In [1]: import numpy as np

In [2]: from numpy import linalg as LA

In [3]: np.set_printoptions(suppress=True, linewidth=120)

In [4]: def rnd(a):
   ...:     return np.round(a, 2) + 0
   ...: 

In [5]: rng = np.random.default_rng(443857)

In [6]: t = rng.uniform(0, 2 * np.pi, 18)

In [7]: q, _ = LA.qr(np.array([[-0.2, 0.8], [-0.5, -0.1], [1.1, -1.4]]))

In [8]: M = 10 * np.c_[np.cos(t), np.sin(t)] @ q.T

In [9]: rnd(M)
Out[9]: 
array([[ 0.69,  5.08, -8.58],
       [ 3.68, -8.13,  4.51],
       [ 5.43, -1.55, -8.25],
       [ 6.42, -4.15, -6.45],
       [ 6.27, -7.71, -1.08],
       [ 0.49, -6.16,  7.86],
       [-6.1 ,  3.15,  7.27],
       [-6.49,  4.45,  6.16],
       [ 6.49, -4.43, -6.19],
       [ 5.38, -1.45, -8.3 ],
       [-2.38, -3.2 ,  9.17],
       [ 5.06, -0.82, -8.59],
       [-3.46, -1.78,  9.21],
       [ 6.49, -7.34, -2.03],
       [ 5.94, -8.05,  0.04],
       [ 5.76, -2.27, -7.86],
       [ 6.53, -7.23, -2.26],
       [ 2.42,  3.16, -9.18]])

In [10]: dist = LA.norm(M[:, None] - M[None], axis=-1)

In [11]: dist.mean(axis=1).argmax()
Out[11]: np.int64(7)

In [12]: np.flatnonzero(dist[10] < dist.mean() / 2)
Out[12]: array([ 5, 10, 12])

In [13]: dist[10].round(6).argsort(kind="stable")[:4]
Out[13]: array([10, 12,  5,  6])

In [14]: cent = M[[6, 7]].astype(float)

In [15]: for _ in range(6):
    ...:     lab = LA.norm(M[:, None] - cent, axis=-1).argmin(axis=1)
    ...:     cent = np.array([M[lab == j].mean(axis=0) for j in range(2)])
    ...: 

In [16]: lab
Out[16]: array([1, 0, 1, 1, 0, 0, 0, 0, 1, 1, 0, 1, 0, 0, 0, 1, 0, 1])

In [17]: np.abs(cent[1] - cent[0]).argmax()
Out[17]: np.int64(2)

In [18]: rnd(cent[1] - cent[0])
Out[18]: array([  3.61,   3.39, -11.81])
